$ python3 -q
>>> import numpy as np
>>> from numpy import linalg as LA
>>> np.set_printoptions(precision=2, suppress=True, linewidth=120)
>>> F = np.load("out18.npy")
>>> F
array([[2, 0, 0, 2, 0, 0, 0, 2, 0],
       [2, 0, 0, 0, 0, 0, 3, 0, 1],
       [0, 0, 0, 0, 0, 0, 0, 1, 2],
       [0, 1, 0, 0, 0, 0, 0, 0, 3]])
>>> M2 = np.array([[-3, 0, 3],
...     [2, -2, 2],
...     [2, 0, -1],
...     [-3, -1, 3],
...     [-2, 3, -3],
...     [-3, -3, 2],
...     [-1, 3, 3],
...     [2, 1, -1],
...     [0, -2, -3]])
>>> np.einsum("ik,kj->ji", F, M2)
array([[-8, -9,  2,  2],
       [ 0,  7, -3, -8],
       [10, 12, -7, -7]])
>>> LA.matrix_rank(F @ M2)
np.int64(3)
>>> np.einsum("ij->j", F)
array([4, 1, 0, 2, 0, 0, 3, 3, 6])
>>> LA.matrix_rank(np.vstack([F, M2.T]))
np.int64(7)
>>> M2.T @ F.T
array([[-8, -9,  2,  2],
       [ 0,  7, -3, -8],
       [10, 12, -7, -7]])
>>> np.einsum("ik,kj->ij", F, M2)
array([[-8,  0, 10],
       [-9,  7, 12],
       [ 2, -3, -7],
       [ 2, -8, -7]])
>>> vec = np.array([3, 0, -5, 3, -5, -2, -4, 1, -5])
>>> F @ vec
array([ 14, -11,  -9, -15])
>>> np.unravel_index(np.abs(F).argmax(), F.shape)
(np.int64(1), np.int64(6))
>>> print(np.abs(F).max())
3
>>> np.count_nonzero(F)
np.int64(10)
>>> print(F.sum(axis=0))
[4 1 0 2 0 0 3 3 6]
>>> F.sum(axis=1)
array([6, 6, 3, 4])
>>> vec = np.array([3, 3, 3, 0, 3, 1, 2, 3, 1])
>>> h1 = np.maximum(F @ vec, 0)
>>> np.maximum(F @ vec, 0) - np.maximum(-F @ vec, 0)
array([12, 13,  5,  6])
>>> np.tanh(F @ vec)
array([1., 1., 1., 1.])
>>> X = np.load("m.npy")
>>> X
array([[-0.12,  0.07,  0.07, -0.01],
       [ 0.01,  0.06,  0.07,  0.07],
       [-0.08,  0.  ,  0.22, -0.11],
       [ 0.01, -0.05,  0.01,  0.12],
       [-0.03, -0.13,  0.05, -0.01],
       [-0.11, -0.11,  0.06, -0.08],
       [ 0.24, -0.02, -0.13, -0.04],
       [-0.2 ,  0.1 , -0.13, -0.02],
       [ 0.04, -0.03,  0.12, -0.08],
       [-0.01, -0.1 ,  0.1 ,  0.03],
       [-0.08, -0.17,  0.08, -0.12]])
>>> cov = np.cov(X, rowvar=False)
>>> np.argsort(-X.std(axis=0).round(6), kind="stable")
array([0, 2, 1, 3])
>>> np.round(np.corrcoef(X[:, 0], X[:, 2])[0, 1], 2)
np.float64(-0.22)
>>> np.round(LA.eigvalsh(cov)[::-1], 2) + 0
array([0.02, 0.01, 0.01, 0.  ])
>>> print(np.corrcoef(X.T))
[[ 1.   -0.15 -0.22  0.16]
 [-0.15  1.   -0.27  0.27]
 [-0.22 -0.27  1.   -0.27]
 [ 0.16  0.27 -0.27  1.  ]]
>>> cov.shape
(4, 4)
>>> arr = np.load("sample11.npy")
>>> arr
array([[0, 1, 0, 0, 0, 2],
       [2, 1, 0, 0, 0, 0],
       [0, 0, 1, 0, 0, 0],
       [0, 0, 2, 2, 0, 0],
       [0, 0, 2, 1, 0, 0],
       [0, 0, 0, 0, 0, 1]])
>>> np.unique(arr.round(6), axis=0).shape
(6, 6)
>>> np.round(arr @ LA.pinv(arr) @ arr, 2) + 0
array([[0., 1., 0., 0., 0., 2.],
       [2., 1., 0., 0., 0., 0.],
       [0., 0., 1., 0., 0., 0.],
       [0., 0., 2., 2., 0., 0.],
       [0., 0., 2., 1., 0., 0.],
       [0., 0., 0., 0., 0., 1.]])
>>> np.allclose(arr[:-1].T @ LA.lstsq(arr[:-1].T, arr[-1])[0], arr[-1])
False
>>> np.abs(np.diag(LA.qr(arr)[1])) > 1e-9
array([ True,  True,  True,  True, False,  True])
>>> round(float(np.trace(LA.pinv(arr) @ arr)), 2)
5.0
>>> left, sig, VT = LA.svd(arr)
>>> V = VT[:(sig > 1e-8).sum()]
>>> rng = np.random.default_rng(1334)
>>> vec = arr[3] + -2 * arr[0] + rng.integers(2) * np.eye(6)[5]
>>> vec
array([ 0., -2.,  2.,  2.,  0., -4.])
>>> np.diag(V.T @ V)
array([1., 1., 1., 1., 0., 1.])
>>> LA.matrix_rank(np.vstack([arr, vec]))
np.int64(5)
>>> M2 = np.array([[5, 4, 1],
...     [-4, -1, 0],
...     [-7, 0, 8],
...     [9, -2, 2],
...     [4, -5, -8],
...     [5, 7, 7]])
>>> print(M2.T @ arr.T)
[[ 6  6 -7  4 -5  5]
 [13  7  0 -4 -2  7]
 [14  2  8 20 18  7]]
>>> np.einsum("ik,kj->ji", arr, M2)
array([[ 6,  6, -7,  4, -5,  5],
       [13,  7,  0, -4, -2,  7],
       [14,  2,  8, 20, 18,  7]])
>>> LA.matrix_rank(np.vstack([arr, M2.T]))
np.int64(6)
>>> np.einsum("ij->j", arr)
array([2, 2, 5, 3, 0, 3])
>>> np.einsum("ik,kj->ij", arr, M2)
array([[ 6, 13, 14],
       [ 6,  7,  2],
       [-7,  0,  8],
       [ 4, -4, 20],
       [-5, -2, 18],
       [ 5,  7,  7]])
>>> mat = np.loadtxt("arr.csv", delimiter=",")
>>> print(mat)
[[ 0.02 -0.7  -0.14 -0.7 ]
 [-0.7   0.5  -0.1  -0.5 ]
 [-0.14 -0.1   0.98 -0.1 ]
 [-0.7  -0.5  -0.1   0.5 ]]
>>> LA.norm(mat, axis=1).argmax()
np.int64(1)
>>> round(LA.norm(mat, 1), 2), round(LA.norm(mat, np.inf), 2)
(np.float64(1.8), np.float64(1.8))
>>> mat[1] @ mat[2]
np.float64(0.0)
>>> np.round(LA.norm(mat[1], 1), 2), round(LA.norm(mat[1], np.inf), 2)
(np.float64(1.8), np.float64(0.7))
>>> print(LA.norm(mat, axis=1))
[1. 1. 1. 1.]
>>> round(float(LA.norm(mat[1] - mat[2])), 2)
1.41
>>> print(np.round(LA.norm(mat, "nuc"), 2))
4.0
>>> round(LA.norm(mat) ** 2 / LA.norm(mat, 2) ** 2, 2)
np.float64(4.0)
>>> LA.matrix_power(mat, 3)
array([[ 0.02, -0.7 , -0.14, -0.7 ],
       [-0.7 ,  0.5 , -0.1 , -0.5 ],
       [-0.14, -0.1 ,  0.98, -0.1 ],
       [-0.7 , -0.5 , -0.1 ,  0.5 ]])
>>> (mat + mat.T) / 2
array([[ 0.02, -0.7 , -0.14, -0.7 ],
       [-0.7 ,  0.5 , -0.1 , -0.5 ],
       [-0.14, -0.1 ,  0.98, -0.1 ],
       [-0.7 , -0.5 , -0.1 ,  0.5 ]])
>>> np.trace(mat)
np.float64(2.0)
>>> (mat - mat.T) / 2
array([[0., 0., 0., 0.],
       [0., 0., 0., 0.],
       [0., 0., 0., 0.],
       [0., 0., 0., 0.]])
>>> print(np.allclose(mat, mat.T))
True
>>> evals, V = LA.eig(mat)
>>> evals
array([ 1., -1.,  1.,  1.])
>>> round(np.prod(evals), 2)
np.float64(-1.0)
>>> np.poly(mat)
array([ 1., -2.,  0.,  2., -1.])
>>> LA.eigvals(mat)
array([ 1., -1.,  1.,  1.])
>>> np.einsum("ii->", mat)
np.float64(2.0)
>>> data = np.abs(np.array([[1, 3, 0, 1, 5, 4],
...     [1, 3, 0, 3, 1, 5],
...     [2, 0, 5, 1, 3, 3],
...     [5, 2, 3, 4, 4, 3],
...     [5, 0, 3, 0, 3, 0],
...     [2, 3, 3, 5, 0, 5]])) + np.eye(6)
>>> data = data / data.sum(axis=1, keepdims=True)
>>> print(data)
[[0.13 0.2  0.   0.07 0.33 0.27]
 [0.07 0.29 0.   0.21 0.07 0.36]
 [0.13 0.   0.4  0.07 0.2  0.2 ]
 [0.23 0.09 0.14 0.23 0.18 0.14]
 [0.42 0.   0.25 0.   0.33 0.  ]
 [0.11 0.16 0.16 0.26 0.   0.32]]
>>> print(LA.matrix_power(data, 3))
[[0.18 0.12 0.15 0.14 0.19 0.21]
 [0.17 0.14 0.14 0.17 0.16 0.23]
 [0.19 0.1  0.19 0.12 0.2  0.2 ]
 [0.19 0.11 0.16 0.13 0.2  0.2 ]
 [0.21 0.1  0.18 0.1  0.23 0.18]
 [0.17 0.13 0.16 0.16 0.16 0.22]]
>>> data @ data
array([[0.21, 0.13, 0.13, 0.14, 0.18, 0.2 ],
       [0.15, 0.17, 0.1 , 0.21, 0.11, 0.26],
       [0.19, 0.06, 0.25, 0.1 , 0.2 , 0.19],
       [0.2 , 0.11, 0.15, 0.13, 0.21, 0.19],
       [0.23, 0.08, 0.18, 0.04, 0.3 , 0.16],
       [0.14, 0.14, 0.15, 0.19, 0.13, 0.25]])
>>> np.allclose(data, data.T)
False
>>> round(float(np.abs(LA.eigvals(data)).max()), 2)
1.0
>>> round(LA.det(data), 2)
np.float64(-0.0)
>>> (data + data.T) / 2
array([[0.13, 0.14, 0.07, 0.15, 0.38, 0.19],
       [0.14, 0.29, 0.  , 0.15, 0.04, 0.26],
       [0.07, 0.  , 0.4 , 0.1 , 0.23, 0.18],
       [0.15, 0.15, 0.1 , 0.23, 0.09, 0.2 ],
       [0.38, 0.04, 0.23, 0.09, 0.33, 0.  ],
       [0.19, 0.26, 0.18, 0.2 , 0.  , 0.32]])
>>> print(np.sort(np.abs(LA.eigvals(data))))
[0.02 0.15 0.19 0.29 0.42 1.  ]
>>> print(round(float(np.trace(data)), 2))
1.7
>>> np.sort(np.abs(LA.eigvals(data)))[::-1]
array([1.  , 0.42, 0.29, 0.19, 0.15, 0.02])
>>> LA.matrix_power(data, 100)
array([[0.19, 0.12, 0.16, 0.13, 0.19, 0.21],
       [0.19, 0.12, 0.16, 0.13, 0.19, 0.21],
       [0.19, 0.12, 0.16, 0.13, 0.19, 0.21],
       [0.19, 0.12, 0.16, 0.13, 0.19, 0.21],
       [0.19, 0.12, 0.16, 0.13, 0.19, 0.21],
       [0.19, 0.12, 0.16, 0.13, 0.19, 0.21]])
>>> data.sum(axis=1)
array([1., 1., 1., 1., 1., 1.])
>>> p = np.eye(6)[0]
>>> for _ in range(4):
...     p = p @ data
...     print(p.round(2))
... 
[0.13 0.2  0.   0.07 0.33 0.27]
[0.21 0.13 0.13 0.14 0.18 0.2 ]
[0.18 0.12 0.15 0.14 0.19 0.21]
[0.19 0.12 0.16 0.14 0.19 0.21]
>>> z = rng.permutation(6)
>>> M2 = data[:, z] * rng.choice([-1, 1], 6)
>>> print(M2)
[[ 0.2   0.13 -0.33  0.27 -0.07 -0.  ]
 [ 0.29  0.07 -0.07  0.36 -0.21 -0.  ]
 [ 0.    0.13 -0.2   0.2  -0.07 -0.4 ]
 [ 0.09  0.23 -0.18  0.14 -0.23 -0.14]
 [ 0.    0.42 -0.33  0.   -0.   -0.25]
 [ 0.16  0.11 -0.    0.32 -0.26 -0.16]]
>>> left, _, VT = LA.svd(data.T @ M2)
>>> np.round(LA.lstsq(data, M2)[0], 2) + 0
array([[ 0.,  1.,  0.,  0.,  0.,  0.],
       [ 1.,  0.,  0.,  0.,  0.,  0.],
       [ 0.,  0.,  0.,  0.,  0., -1.],
       [ 0.,  0.,  0.,  0., -1.,  0.],
       [ 0.,  0., -1.,  0.,  0.,  0.],
       [ 0.,  0.,  0.,  1.,  0.,  0.]])
>>> O, Rm = LA.qr(mat)
>>> print(O @ Rm)
[[ 0.02 -0.7  -0.14 -0.7 ]
 [-0.7   0.5  -0.1  -0.5 ]
 [-0.14 -0.1   0.98 -0.1 ]
 [-0.7  -0.5  -0.1   0.5 ]]
>>> O
array([[-0.02,  0.7 ,  0.14,  0.7 ],
       [ 0.7 , -0.5 ,  0.1 ,  0.5 ],
       [ 0.14,  0.1 , -0.98,  0.1 ],
       [ 0.7 ,  0.5 ,  0.1 , -0.5 ]])
>>> np.round(abs(Rm[0, 0]), 2), round(float(LA.norm(mat[:, 0])), 2)
(np.float64(1.0), 1.0)
>>> print(np.round(O.T @ O, 2) + 0)
[[1. 0. 0. 0.]
 [0. 1. 0. 0.]
 [0. 0. 1. 0.]
 [0. 0. 0. 1.]]
>>> np.allclose(Rm.T @ Rm, mat.T @ mat)
True
>>> def softmax(z):
...     e = np.exp(z - z.max(axis=-1, keepdims=True))
...     return e / e.sum(axis=-1, keepdims=True)
... 
>>> print(np.round(softmax(10 * O[2]), 2) + 0)
[0.43 0.29 0.   0.29]
>>> softmax(O[2] + 4)
array([0.31, 0.3 , 0.1 , 0.3 ])
>>> softmax(O[2])
array([0.31, 0.3 , 0.1 , 0.3 ])
>>> scores = O @ O.T / np.sqrt(4)
>>> softmax(scores)
array([[0.35, 0.22, 0.22, 0.22],
       [0.22, 0.35, 0.22, 0.22],
       [0.22, 0.22, 0.35, 0.22],
       [0.22, 0.22, 0.22, 0.35]])
>>> print(softmax(scores).round(6).argmax(axis=1))
[0 1 2 3]
>>> softmax(scores)[2] @ O
array([ 0.35,  0.19, -0.27,  0.19])
>>> softmax(scores + np.triu(np.full(scores.shape, -np.inf), 1))
array([[1.  , 0.  , 0.  , 0.  ],
       [0.38, 0.62, 0.  , 0.  ],
       [0.27, 0.27, 0.45, 0.  ],
       [0.22, 0.22, 0.22, 0.35]])
>>> M2 = np.array([[8, 4, 6, -9],
...     [8, 9, -3, 4],
...     [2, 0, 3, 7],
...     [1, 5, -2, 9],
...     [0, -9, 2, 6],
...     [5, -5, 7, 7],
...     [7, -9, -8, 4]])
>>> C = np.array([[2, -3, -7, -7, -8, 2],
...     [5, -4, -4, -5, 4, -9],
...     [-5, 2, -6, -3, -4, 3],
...     [-6, 7, 6, -3, 2, 6]])
>>> m1 = M2 @ C + 0.1 * rng.normal(size=(7, 6))
>>> m1
array([[  60.  ,  -90.98, -162.04,  -67.02,  -90.13,  -56.06],
       [  52.04,  -37.89,  -49.99, -103.97,   -8.05,  -50.01],
       [ -52.94,   48.99,   10.06,  -43.95,  -13.97,   54.96],
       [ -17.02,   35.96,   38.9 ,  -52.88,   38.03,    5.09],
       [ -90.93,   82.08,   59.96,   20.98,  -32.01,  122.96],
       [ -92.1 ,   68.  ,  -15.06,  -52.03,  -73.95,  118.09],
       [ -14.92,   27.05,   59.03,    8.03,  -51.88,   95.04]])
>>> print(np.argsort(-LA.norm(m1, axis=0).round(6), kind="stable")[:3])
[5 2 0]
>>> print(np.round(LA.norm(m1, 2) / LA.norm(m1), 2))
0.8
>>> print([round(float(x), 2) for x in LA.svd(m1, compute_uv=False)[:3]])
[338.5, 213.37, 118.58]
>>> vec = np.array([3, 3, 0, -2, 0, -3])
>>> y = data @ vec
>>> beta, lr = np.zeros(6), 1 / LA.norm(data, 2) ** 2
>>> for i in range(30):
...     beta -= lr * data.T @ (data @ beta - y)
...     if i % 10 == 0: print(i, round(LA.norm(data @ beta - y), 2))
... 
0 1.18
10 0.4
20 0.29
>>> round(LA.cond(data), 2)
np.float64(44.03)
>>> blk = np.stack([m1, 4 * m1, m1[::-1]])
>>> LA.matrix_rank(blk)
array([6, 6, 6])
>>> LA.matrix_rank(blk.reshape(3, -1))
np.int64(2)
>>> M2 = m1 / LA.norm(m1, axis=1, keepdims=True)
>>> cov = M2 @ M2.T
>>> (np.abs(cov) > 0.9).astype(int)
array([[1, 0, 0, 0, 0, 0, 0],
       [0, 1, 0, 0, 0, 0, 0],
       [0, 0, 1, 0, 0, 1, 0],
       [0, 0, 0, 1, 0, 0, 0],
       [0, 0, 0, 0, 1, 0, 0],
       [0, 0, 1, 0, 0, 1, 0],
       [0, 0, 0, 0, 0, 0, 1]])
>>> np.argwhere(np.triu(np.abs(cov) > 0.95, 1))
array([], shape=(0, 2), dtype=int64)
>>> LA.norm(M2, axis=1)
array([1., 1., 1., 1., 1., 1., 1.])
>>> print(np.round(np.degrees(np.arccos(np.clip(cov[5, 6], -1, 1))), 2))
44.98
>>> (cov - 2 * np.eye(7)).round(6).argmax(axis=1)
array([1, 0, 5, 2, 6, 2, 4])
>>> print(cov[5])
[-0.13 -0.24  0.93  0.25  0.82  1.    0.71]
>>> cov
array([[ 1.  ,  0.77, -0.34, -0.54, -0.64, -0.13, -0.48],
       [ 0.77,  1.  , -0.22,  0.06, -0.71, -0.24, -0.55],
       [-0.34, -0.22,  1.  ,  0.58,  0.82,  0.93,  0.64],
       [-0.54,  0.06,  0.58,  1.  ,  0.32,  0.25,  0.15],
       [-0.64, -0.71,  0.82,  0.32,  1.  ,  0.82,  0.86],
       [-0.13, -0.24,  0.93,  0.25,  0.82,  1.  ,  0.71],
       [-0.48, -0.55,  0.64,  0.15,  0.86,  0.71,  1.  ]])
>>> J = np.load("a.npy")
>>> J
array([[ 17.33,  -1.47,   8.57,  10.13,  13.28,   2.94, -12.8 ],
       [  7.3 ,  -2.76,   7.39, -14.41,   7.83,   4.04,  -4.55],
       [  9.63,  -2.97,   7.52, -13.53,  10.79,   4.13,  -5.29],
       [ 18.09,  -2.01,   7.75,  12.37,  12.63,   4.32, -15.75],
       [ 19.32,   0.7 ,   9.27,  10.87,  13.88,   5.07, -15.85],
       [ 17.99,  -1.83,   9.07,   9.92,  15.02,   3.38, -13.31],
       [ 18.65,  -0.38,  10.1 ,   9.56,  13.08,   5.  , -14.7 ],
       [ 15.31,  -1.39,   8.67,  10.68,  14.82,   2.73, -14.59],
       [  9.16,  -3.88,   7.86, -13.98,   9.54,   2.12,  -5.8 ],
       [ 17.36,  -0.52,  11.1 ,  10.58,  15.77,   2.84, -12.82],
       [  9.13,  -2.41,   8.64, -12.48,   8.48,   5.25,  -5.42],
       [ 18.16,  -1.51,   9.91,  12.  ,  14.22,   3.03, -14.35],
       [  8.57,  -4.03,   7.56, -12.2 ,  11.15,   4.29,  -5.83],
       [ 16.51,  -3.51,   9.75,  11.07,  12.82,   4.91, -13.87],
       [ 18.41,  -2.76,   7.91,  10.94,  15.19,   1.92, -13.71],
       [ 10.25,  -2.74,   9.27, -13.43,  10.06,   4.27,  -4.78],
       [  9.35,  -3.97,   9.41, -14.59,   9.88,   2.92,  -5.08],
       [  9.58,  -2.88,   7.33, -14.83,   9.69,   5.01,  -7.69],
       [ 18.12,  -0.95,  10.53,  10.66,  14.62,   2.33, -13.85],
       [  8.16,  -4.52,   7.6 , -15.01,  10.96,   4.38,  -5.19],
       [  9.36,  -4.53,  10.14, -12.69,   9.63,   3.34,  -4.92],
       [ 10.81,  -4.16,   8.84, -13.99,  10.13,   3.03,  -5.06],
       [  8.7 ,  -5.45,   7.36, -13.15,   9.02,   2.97,  -5.93],
       [ 18.23,  -2.18,   8.76,  11.32,  16.74,   3.34, -13.78],
       [ 17.02,  -2.48,  10.24,  10.32,  15.42,   2.96, -14.52]])
>>> hat = J @ LA.solve(J.T @ J, J.T)
>>> np.round(LA.eigvalsh(hat), 2) + 0
array([0., 0., 0., 0., 0., 0., 0., 0., 0., 0., 0., 0., 0., 0., 0., 0., 0., 0., 1., 1., 1., 1., 1., 1., 1.])
>>> np.round(np.trace(hat), 2)
np.float64(7.0)
>>> hat @ J[:, 5]
array([2.94, 4.04, 4.13, 4.32, 5.07, 3.38, 5.  , 2.73, 2.12, 2.84, 5.25, 3.03, 4.29, 4.91, 1.92, 4.27, 2.92, 5.01,
       2.33, 4.38, 3.34, 3.03, 2.97, 3.34, 2.96])
>>> print(np.allclose(hat @ hat, hat))
True
